% ipython --no-banner

In [1]: import numpy as np

In [2]: from numpy import linalg as LA

In [3]: np.set_printoptions(precision=2, suppress=True, linewidth=120)

In [4]: B = np.array([[0, 2], [0, 0]])

In [5]: A = np.kron(np.eye(2, dtype=int), B)

In [6]: A
Out[6]: 
array([[0, 2, 0, 0],
       [0, 0, 0, 0],
       [0, 0, 0, 2],
       [0, 0, 0, 0]])

In [7]: th = np.radians(60)

In [8]: R = np.eye(4)

In [9]: R[1, 1] = R[0, 0] = np.cos(th)

In [10]: R[1, 0], R[0, 1] = -np.sin(th), np.sin(th)

In [11]: R
Out[11]: 
array([[ 0.5 ,  0.87,  0.  ,  0.  ],
       [-0.87,  0.5 ,  0.  ,  0.  ],
       [ 0.  ,  0.  ,  1.  ,  0.  ],
       [ 0.  ,  0.  ,  0.  ,  1.  ]])

In [12]: B = A @ R.T

In [13]: B
Out[13]: 
array([[1.73, 1.  , 0.  , 0.  ],
       [0.  , 0.  , 0.  , 0.  ],
       [0.  , 0.  , 0.  , 2.  ],
       [0.  , 0.  , 0.  , 0.  ]])

In [14]: rank = LA.matrix_rank(B)

In [15]: rank
Out[15]: np.int64(2)

In [16]: ns = LA.svd(B)[2][rank:].T

In [17]: np.allclose(B @ ns, 0)
Out[17]: True

In [18]: np.abs(np.diag(LA.qr(A)[1])) > 1e-9
Out[18]: array([False, False, False, False])

In [19]: np.allclose(A[:-1].T @ LA.lstsq(A[:-1].T, A[-1])[0], A[-1])
Out[19]: True

In [20]: A @ LA.pinv(A) @ A
Out[20]: 
array([[0., 2., 0., 0.],
       [0., 0., 0., 0.],
       [0., 0., 0., 2.],
       [0., 0., 0., 0.]])

In [21]: np.unique(A.round(6), axis=0).shape
Out[21]: (3, 4)

In [22]: rng = np.random.default_rng(413026)

In [23]: labels = rng.permutation(4)

In [24]: labels
Out[24]: array([2, 0, 1, 3])

In [25]: B = A[labels][:, labels]

In [26]: B
Out[26]: 
array([[0, 0, 0, 2],
       [0, 0, 2, 0],
       [0, 0, 0, 0],
       [0, 0, 0, 0]])

In [27]: round(LA.det(B), 2), round(LA.det(A[labels]), 2)
Out[27]: (np.float64(0.0), np.float64(0.0))

In [28]: print(np.allclose(B, A))
False

In [29]: np.sort(np.abs(LA.eigvals(B)))
Out[29]: array([0., 0., 0., 0.])

In [30]: print(np.trace(B))
0

In [31]: rank = LA.matrix_rank(A)

In [32]: rank
Out[32]: np.int64(2)

In [33]: ns = LA.svd(A)[2][rank:].T

In [34]: print(ns @ ns.T)
[[1. 0. 0. 0.]
 [0. 0. 0. 0.]
 [0. 0. 1. 0.]
 [0. 0. 0. 0.]]

In [35]: [int(LA.matrix_rank(np.delete(A, i, axis=0))) for i in range(4)]
Out[35]: [1, 2, 1, 2]

In [36]: A @ ns
Out[36]: 
array([[0., 0.],
       [0., 0.],
       [0., 0.],
       [0., 0.]])

In [37]: J = np.load("sample12.npy")

In [38]: J
Out[38]: 
array([[ 1.,  2.,  0.,  0.],
       [ 0.,  3.,  0.,  0.],
       [ 0.,  3.,  0., -3.],
       [ 0.,  6.,  0., -3.]])

In [39]: B = J / np.sqrt((J ** 2).mean(axis=1, keepdims=True))

In [40]: J - J.mean(axis=1, keepdims=True)
Out[40]: 
array([[ 0.25,  1.25, -0.75, -0.75],
       [-0.75,  2.25, -0.75, -0.75],
       [ 0.  ,  3.  ,  0.  , -3.  ],
       [-0.75,  5.25, -0.75, -3.75]])

In [41]: LA.norm(B, axis=1)
Out[41]: array([2., 2., 2., 2.])

In [42]: U, sv = LA.svd(J)
Traceback (most recent call last):
  Cell In[42], line 1
    U, sv = LA.svd(J)
ValueError: too many values to unpack (expected 2)


In [43]: U, sv, VT = LA.svd(J, full_matrices=False)

In [44]: np.abs(VT[0])
Out[44]: array([0.03, 0.89, 0.  , 0.45])

In [45]: np.round(U.T @ U, 2) + 0
Out[45]: 
array([[1., 0., 0., 0.],
       [0., 1., 0., 0.],
       [0., 0., 1., 0.],
       [0., 0., 0., 1.]])

In [46]: print(np.cumsum(sv ** 2) / np.sum(sv ** 2))
[0.93 0.99 1.   1.  ]

In [47]: print(np.abs(U[:, 0]).round(6).argmax())
3

In [48]: sv
Out[48]: array([8.46, 2.15, 0.86, 0.  ])

In [49]: sv / sv[0]
Out[49]: array([1.  , 0.25, 0.1 , 0.  ])

In [50]: np.round(np.sqrt((sv ** 2).sum()), 2), round(LA.norm(J), 2)
Out[50]: (np.float64(8.77), np.float64(8.77))

In [51]: (sv > 1e-8).sum()
Out[51]: np.int64(3)

In [52]: np.round(VT @ VT.T, 2) + 0
Out[52]: 
array([[1., 0., 0., 0.],
       [0., 1., 0., 0.],
       [0., 0., 1., 0.],
       [0., 0., 0., 1.]])

In [53]: U, sv, VT = LA.svd(J)

In [54]: print(np.argmax(sv[:-1] / (sv[1:] + 1e-6)) + 1)
3

In [55]: B = U[:, :3] @ np.diag(sv[:3]) @ VT[:3]

In [56]: LA.matrix_rank(J, rtol=0.05)
Out[56]: np.int64(3)

In [57]: round(float(np.abs(J - B).max()), 2)
Out[57]: 0.0

In [58]: K = np.load("test5.npy")

In [59]: print(K)
[[ 1.33 14.88  4.01  4.82  2.07]
 [ 1.66 15.5   5.    4.12  0.14]
 [-0.62 13.34  6.45  4.41 -0.54]
 [ 0.75 14.18  5.68  5.71 -0.49]
 [-0.09 14.34  5.12  4.01  0.7 ]
 [-0.18 17.77  5.7   4.43  0.21]
 [-0.51 14.09  5.19  6.89  0.34]
 [ 0.18 16.76  4.4   5.19  0.56]
 [-1.21 14.92  6.91  5.75 -0.86]
 [ 0.3  15.17  6.38  5.39  0.09]
 [ 2.   16.27  5.83  5.21  0.55]
 [ 1.17 16.57  3.51  5.47  0.48]
 [ 0.74 14.41  4.38  6.56 -2.94]]

In [60]: vec = np.array([2, 2, 1, 3, 1])

In [61]: y = K @ vec

In [62]: LA.lstsq(K, y)[0]
Out[62]: array([2., 2., 1., 3., 1.])

In [63]: LA.solve(K.T @ K, K.T @ y)
Out[63]: array([2., 2., 1., 3., 1.])

In [64]: y = y + 0.1 * rng.normal(size=13)

In [65]: y
Out[65]: array([52.89, 51.72, 44.71, 52.34, 46.27, 54.52, 53.39, 54.26, 51.02, 53.62, 58.67, 55.89, 51.53])

In [66]: coef, *_ = LA.lstsq(K, y)

In [67]: print([round(float(LA.norm(LA.solve(K.T @ K + lam * np.eye(5), K.T @ y))), 2) for lam in (0, 1, 10, 100)])
[4.36, 4.09, 3.34, 3.01]

In [68]: print(coef)
[1.99 1.98 1.05 3.01 0.96]

In [69]: np.round(K.T @ (y - K @ coef), 2) + 0
Out[69]: array([0., 0., 0., 0., 0.])

In [70]: labels = K[:, 4] > np.median(K[:, 4])

In [71]: f = K[labels].mean(axis=0) - K[~labels].mean(axis=0)

In [72]: round((((K - K.mean(axis=0)) @ f > 0) == labels).mean(), 2)
Out[72]: np.float64(0.77)

In [73]: labels.astype(int)
Out[73]: array([1, 0, 0, 0, 1, 0, 1, 1, 0, 0, 1, 1, 0])

In [74]: ((K - K.mean(axis=0)) @ f > 0).astype(int)
Out[74]: array([1, 1, 0, 0, 1, 1, 0, 1, 0, 0, 1, 1, 0])

In [75]: f
Out[75]: array([ 0.47,  0.44, -1.11,  0.07,  1.41])

In [76]: data = np.loadtxt("x.csv", delimiter=",")

In [77]: data
Out[77]: 
array([[0.57, 0.29, 0.14, 0.  ],
       [0.29, 0.14, 0.14, 0.43],
       [0.  , 0.43, 0.29, 0.29],
       [0.12, 0.12, 0.25, 0.5 ]])

In [78]: vec = np.array([0, 1, 0, 3])

In [79]: np.sign((data @ vec).round(6))
Out[79]: array([1., 1., 1., 1.])

In [80]: data * vec
Out[80]: 
array([[0.  , 0.29, 0.  , 0.  ],
       [0.  , 0.14, 0.  , 1.29],
       [0.  , 0.43, 0.  , 0.86],
       [0.  , 0.12, 0.  , 1.5 ]])

In [81]: print((data * vec).sum(axis=1))
[0.29 1.43 1.29 1.62]

In [82]: try:
    ...:     LA.inv(A)
    ...: except LA.LinAlgError as e:
    ...:     print("failed:", e)
    ...: 
failed: Singular matrix

In [83]: [int(LA.matrix_rank(LA.matrix_power(A, p))) for p in range(1, 5)]
Out[83]: [2, 0, 0, 0]

In [84]: LA.matrix_rank(A - A[0, 0] * np.eye(4))
Out[84]: np.int64(2)

In [85]: LA.matrix_power(A - np.diag(np.diag(A)), 4)
Out[85]: 
array([[0, 0, 0, 0],
       [0, 0, 0, 0],
       [0, 0, 0, 0],
       [0, 0, 0, 0]])

In [86]: np.prod(np.diag(A)), np.round(LA.det(A), 2)
Out[86]: (np.int64(0), np.float64(0.0))

In [87]: data.sum(axis=1)
Out[87]: array([1., 1., 1., 1.])

In [88]: LA.matrix_power(data, 2)
Out[88]: 
array([[0.41, 0.27, 0.16, 0.16],
       [0.26, 0.22, 0.21, 0.32],
       [0.16, 0.22, 0.21, 0.41],
       [0.17, 0.22, 0.23, 0.38]])

In [89]: data @ np.ones(4)
Out[89]: array([1., 1., 1., 1.])

In [90]: p = np.eye(4)[0]

In [91]: for _ in range(3):
    ...:     p = p @ data
    ...:     print(p.round(2))
    ...: 
[0.57 0.29 0.14 0.  ]
[0.41 0.27 0.16 0.16]
[0.33 0.24 0.18 0.24]

In [92]: feats = np.loadtxt("a.csv", delimiter=",")

In [93]: feats
Out[93]: 
array([[15.,  3.,  3.,  0.,  0.,  0.],
       [ 0.,  3.,  9.,  0.,  0.,  0.],
       [ 6.,  3., 15.,  0.,  0.,  0.],
       [10.,  2.,  2.,  0.,  0.,  0.],
       [ 0.,  2.,  6.,  0.,  0.,  0.],
       [ 4.,  2., 10.,  0.,  0.,  0.]])

In [94]: feats.reshape(-1, 2)
Out[94]: 
array([[15.,  3.],
       [ 3.,  0.],
       [ 0.,  0.],
       [ 0.,  3.],
       [ 9.,  0.],
       [ 0.,  0.],
       [ 6.,  3.],
       [15.,  0.],
       [ 0.,  0.],
       [10.,  2.],
       [ 2.,  0.],
       [ 0.,  0.],
       [ 0.,  2.],
       [ 6.,  0.],
       [ 0.,  0.],
       [ 4.,  2.],
       [10.,  0.],
       [ 0.,  0.]])

In [95]: feats.reshape(2, -1)
Out[95]: 
array([[15.,  3.,  3.,  0.,  0.,  0.,  0.,  3.,  9.,  0.,  0.,  0.,  6.,  3., 15.,  0.,  0.,  0.],
       [10.,  2.,  2.,  0.,  0.,  0.,  0.,  2.,  6.,  0.,  0.,  0.,  4.,  2., 10.,  0.,  0.,  0.]])

In [96]: T = feats.reshape(6, 2, -1)

In [97]: T.sum(axis=1)
Out[97]: 
array([[15.,  3.,  3.],
       [ 0.,  3.,  9.],
       [ 6.,  3., 15.],
       [10.,  2.,  2.],
       [ 0.,  2.,  6.],
       [ 4.,  2., 10.]])

In [98]: T.transpose(1, 0, 2)
Out[98]: 
array([[[15.,  3.,  3.],
        [ 0.,  3.,  9.],
        [ 6.,  3., 15.],
        [10.,  2.,  2.],
        [ 0.,  2.,  6.],
        [ 4.,  2., 10.]],

       [[ 0.,  0.,  0.],
        [ 0.,  0.,  0.],
        [ 0.,  0.,  0.],
        [ 0.,  0.,  0.],
        [ 0.,  0.,  0.],
        [ 0.,  0.,  0.]]])

In [99]: U, sv, VT = LA.svd(feats)

In [100]: np.argmax(sv[:-1] / (sv[1:] + 1e-6)) + 1
Out[100]: np.int64(3)

In [101]: B = U[:, :3] @ np.diag(sv[:3]) @ VT[:3]

In [102]: round(np.abs(feats - B).max(), 2)
Out[102]: np.float64(0.0)

In [103]: print(B.round(2) + 0)
[[15.  3.  3.  0.  0.  0.]
 [ 0.  3.  9.  0.  0.  0.]
 [ 6.  3. 15.  0.  0.  0.]
 [10.  2.  2.  0.  0.  0.]
 [ 0.  2.  6.  0.  0.  0.]
 [ 4.  2. 10.  0.  0.  0.]]

In [104]: round(LA.norm(feats, "nuc"), 2)
Out[104]: np.float64(41.99)

In [105]: feats[2] @ feats[3]
Out[105]: np.float64(96.0)

In [106]: print(round(float(LA.norm(feats, 2)), 2))
25.51

In [107]: labels = rng.permutation(6)

In [108]: labels
Out[108]: array([1, 2, 5, 0, 4, 3])

In [109]: B = feats[labels][:, labels]

In [110]: np.allclose(B, feats)
Out[110]: False

In [111]: B
Out[111]: 
array([[ 3.,  9.,  0.,  0.,  0.,  0.],
       [ 3., 15.,  0.,  6.,  0.,  0.],
       [ 2., 10.,  0.,  4.,  0.,  0.],
       [ 3.,  3.,  0., 15.,  0.,  0.],
       [ 2.,  6.,  0.,  0.,  0.,  0.],
       [ 2.,  2.,  0., 10.,  0.,  0.]])

In [112]: np.sort(np.abs(LA.eigvals(B)))
Out[112]: array([ 0.  ,  0.  ,  0.  ,  1.76, 10.24, 21.  ])

In [113]: vec = np.array([-1, 0, -1, 1, 1, 0])

In [114]: a = np.maximum(feats @ vec, 0)

In [115]: np.flatnonzero(a > 1e-9)
Out[115]: array([], dtype=int64)

In [116]: np.maximum(feats @ vec, 0) - np.maximum(-feats @ vec, 0)
Out[116]: array([-18.,  -9., -21., -12.,  -6., -14.])

In [117]: a
Out[117]: array([0., 0., 0., 0., 0., 0.])

In [118]: print(np.tanh(feats @ vec))
[-1. -1. -1. -1. -1. -1.]

In [119]: mat = np.loadtxt("layer14.csv", delimiter=",")

In [120]: print(mat)
[[2. 2. 2.]
 [2. 4. 4.]
 [2. 4. 6.]]

In [121]: B = mat[0, 0] * mat[1:] - np.outer(mat[1:, 0], mat[0])

In [122]: B
Out[122]: 
array([[0., 4., 4.],
       [0., 4., 8.]])

In [123]: np.flatnonzero(~B.round(6).any(axis=1))
Out[123]: array([], dtype=int64)

In [124]: mat[:, 0] / mat[0, 0]
Out[124]: array([1., 1., 1.])

In [125]: vec = np.array([5, 3, 0])

In [126]: np.sign((B @ vec).round(6))
Out[126]: array([1., 1.])

In [127]: B @ vec
Out[127]: array([12., 12.])

In [128]: print(B * vec)
[[ 0. 12.  0.]
 [ 0. 12.  0.]]

In [129]: W0 = np.loadtxt("w.csv", delimiter=",")

In [130]: W0
Out[130]: 
array([[ 1.17, -0.82, -2.06, -2.06, -1.97],
       [ 0.92, -1.19, -1.91, -2.06, -1.91],
       [ 1.07, -0.99, -1.94, -2.14, -1.95],
       [ 0.78, -1.11, -1.86, -1.76, -1.72],
       [ 1.05, -1.  , -2.03, -2.05, -1.96],
       [ 1.06, -1.19, -1.95, -1.93, -2.13],
       [ 0.99, -0.91, -1.9 , -1.94, -1.91],
       [ 1.15, -0.95, -1.99, -1.96, -2.06],
       [ 0.91, -0.91, -1.98, -2.01, -1.99],
       [ 1.05, -1.02, -1.96, -1.88, -2.19],
       [ 0.97, -0.94, -2.03, -2.04, -1.95],
       [-0.75,  2.02, -1.01, -0.03, -1.99],
       [-0.93,  1.9 , -1.13,  0.1 , -2.  ],
       [-1.01,  1.98, -1.07, -0.09, -1.94],
       [-1.07,  1.98, -0.93, -0.22, -1.86],
       [-1.05,  1.97, -1.06,  0.  , -1.88],
       [-1.  ,  2.09, -0.78, -0.07, -1.87],
       [-1.11,  1.94, -1.03,  0.11, -2.03],
       [-0.99,  2.04, -0.96,  0.24, -2.05],
       [-0.88,  2.07, -1.05, -0.19, -1.89],
       [-0.9 ,  2.01, -0.99, -0.09, -1.93],
       [-1.01,  2.08, -1.19, -0.07, -2.09]])

In [131]: D = LA.norm(W0[:, None] - W0[None], axis=-1)

In [132]: print(LA.norm(W0 - W0.mean(axis=0), axis=1))
[2.12 2.23 2.19 1.99 2.17 2.24 1.99 2.13 2.01 2.1  2.08 2.02 2.05 2.06 2.08 2.12 2.23 2.19 2.29 2.03 2.05 2.13]

In [133]: D.shape
Out[133]: (22, 22)

In [134]: print(D[9])
[0.38 0.4  0.36 0.57 0.3  0.19 0.32 0.2  0.3  0.   0.32 4.1  4.13 4.16 4.17 4.22 4.32 4.28 4.36 4.13 4.15 4.21]

In [135]: np.unravel_index(D.round(6).argmax(), D.shape)
Out[135]: (np.int64(5), np.int64(18))
